$ python -q
>>> import numpy as np
>>> import numpy.linalg as la
>>> np.set_printoptions(suppress=True, linewidth=120)
>>> def rnd(a):
...     return np.round(a, 3) + 0
... 
>>> arr = np.loadtxt("mat.csv", delimiter=",")
>>> rnd(arr)
array([[ 1.403, -0.237,  0.177, -0.618, -0.263, -0.045, -0.084,  0.652, -0.15 , -0.137,  0.21 ,  0.496, -0.212,
        -0.151,  0.135],
       [-0.237,  1.469,  0.119, -0.329, -0.018,  0.108, -0.033, -0.088, -0.011,  0.1  , -0.121, -0.44 ,  0.145,
        -0.494,  0.27 ],
       [ 0.177,  0.119,  0.799,  0.517, -0.02 , -0.514, -0.21 ,  0.096, -0.096,  0.313,  0.011, -0.167, -0.499,
        -0.038, -0.276],
       [-0.618, -0.329,  0.517,  2.512,  1.028, -0.651, -0.007,  0.474,  0.67 ,  0.432, -0.036, -0.527, -0.269,
         0.281, -0.468],
       [-0.263, -0.018, -0.02 ,  1.028,  1.787, -0.213,  0.189,  0.32 ,  0.597,  0.35 , -0.183, -0.703, -0.553,
        -0.374, -0.057],
       [-0.045,  0.108, -0.514, -0.651, -0.213,  0.957,  0.308, -0.049,  0.011, -0.38 ,  0.219,  0.26 ,  0.152,
        -0.224, -0.119],
       [-0.084, -0.033, -0.21 , -0.007,  0.189,  0.308,  1.322, -0.172,  0.276, -0.045, -0.132, -0.098, -0.038,
        -0.039,  0.047],
       [ 0.652, -0.088,  0.096,  0.474,  0.32 , -0.049, -0.172,  1.001, -0.077,  0.125,  0.058,  0.212, -0.318,
         0.288, -0.14 ],
       [-0.15 , -0.011, -0.096,  0.67 ,  0.597,  0.011,  0.276, -0.077,  1.516,  0.323, -0.232, -0.4  , -0.399,
         0.055, -0.199],
       [-0.137,  0.1  ,  0.313,  0.432,  0.35 , -0.38 , -0.045,  0.125,  0.323,  1.667, -0.206, -0.265, -0.52 ,
         0.318, -0.439],
       [ 0.21 , -0.121,  0.011, -0.036, -0.183,  0.219, -0.132,  0.058, -0.232, -0.206,  1.036,  0.085,  0.112,
        -0.16 ,  0.338],
       [ 0.496, -0.44 , -0.167, -0.527, -0.703,  0.26 , -0.098,  0.212, -0.4  , -0.265,  0.085,  1.639, -0.106,
         0.132,  0.244],
       [-0.212,  0.145, -0.499, -0.269, -0.553,  0.152, -0.038, -0.318, -0.399, -0.52 ,  0.112, -0.106,  1.536,
        -0.474,  0.382],
       [-0.151, -0.494, -0.038,  0.281, -0.374, -0.224, -0.039,  0.288,  0.055,  0.318, -0.16 ,  0.132, -0.474,
         1.419, -0.224],
       [ 0.135,  0.27 , -0.276, -0.468, -0.057, -0.119,  0.047, -0.14 , -0.199, -0.439,  0.338,  0.244,  0.382,
        -0.224,  0.935]])
>>> rank = la.matrix_rank(arr)
>>> print(rank)
12
>>> N = la.svd(arr)[2][rank:].T
>>> np.allclose(arr @ N, 0)
True
>>> [int(la.matrix_rank(np.delete(arr, i, axis=0))) for i in range(15)]
[12, 12, 12, 12, 12, 12, 12, 12, 12, 12, 12, 12, 12, 12, 12]
>>> [int(la.matrix_rank(arr[:, :j + 1])) for j in range(15)]
[1, 2, 3, 4, 5, 6, 7, 8, 9, 10, 11, 12, 12, 12, 12]
>>> la.matrix_rank(arr.T @ arr), la.matrix_rank(arr @ arr.T)
(np.int64(12), np.int64(12))
